% ipython --no-banner

In [1]: import numpy as np

In [2]: np.set_printoptions(precision=2, suppress=True, linewidth=160)

In [3]: def rnd(a):
   ...:     return np.round(a, 2) + 0
   ...: 

In [4]: A = np.load("sample9.npy")

In [5]: A
Out[5]: 
array([[11,  3,  4,  0],
       [ 0,  9,  0,  5],
       [12, 12,  0,  0],
       [ 0,  0, 19,  4],
       [ 0,  9,  0,  1],
       [ 0,  0, 18,  7],
       [ 3,  9,  0,  0],
       [ 0, 12,  0,  0],
       [ 0,  0, 16, 13],
       [ 1,  0,  2, 13],
       [ 2, 12,  0,  0],
       [ 0,  3,  0, 10]])

In [6]: vec = np.array([-3, 3, -3, -3])

In [7]: rhs = A @ vec

In [8]: rnd(np.linalg.pinv(A) @ A)
Out[8]: 
array([[1., 0., 0., 0.],
       [0., 1., 0., 0.],
       [0., 0., 1., 0.],
       [0., 0., 0., 1.]])

In [9]: rng = np.random.default_rng(38)

In [10]: rhs = rhs + 0.02 * rng.normal(size=12)

In [11]: rnd(rhs)
Out[11]: array([-35.97,  12.  ,   0.01, -68.98,  24.01, -74.97,  17.98,  36.02, -87.  , -47.97,  30.03, -20.98])

In [12]: beta, *_ = np.linalg.lstsq(A, rhs)

In [13]: rnd(beta)
Out[13]: array([-3.,  3., -3., -3.])

In [14]: [round(float(np.linalg.norm(np.linalg.solve(A.T @ A + lam * np.eye(4), A.T @ rhs))), 2) for lam in (0, 1, 10, 100)]
Out[14]: [6.0, 5.98, 5.81, 4.78]

In [15]: W2 = A[[5, 1]].astype(float)

In [16]: for _ in range(4):
    ...:     z = np.linalg.norm(A[:, None] - W2, axis=-1).argmin(axis=1)
    ...:     W2 = np.array([A[z == j].mean(axis=0) for j in range(2)])
    ...: 

In [17]: z
Out[17]: array([1, 1, 1, 0, 1, 0, 1, 1, 0, 1, 1, 1])

In [18]: rnd(W2[1] - W2[0])
Out[18]: array([  3.22,   7.67, -17.  ,  -4.78])

In [19]: np.abs(W2[1] - W2[0]).argmax()
Out[19]: np.int64(2)

In [20]: theta = np.radians(180)

In [21]: r_ = np.eye(4)

In [22]: r_[1, 1] = r_[0, 0] = np.cos(theta)

In [23]: r_[1, 0], r_[0, 1] = -np.sin(theta), np.sin(theta)

In [24]: rnd(r_)
Out[24]: 
array([[-1.,  0.,  0.,  0.],
       [ 0., -1.,  0.,  0.],
       [ 0.,  0.,  1.,  0.],
       [ 0.,  0.,  0.,  1.]])

In [25]: other = A @ r_.T

In [26]: np.abs(other - A).max(axis=0)
Out[26]: array([24., 24.,  0.,  0.])

In [27]: np.allclose(np.linalg.norm(A, axis=1), np.linalg.norm(other, axis=1))
Out[27]: True
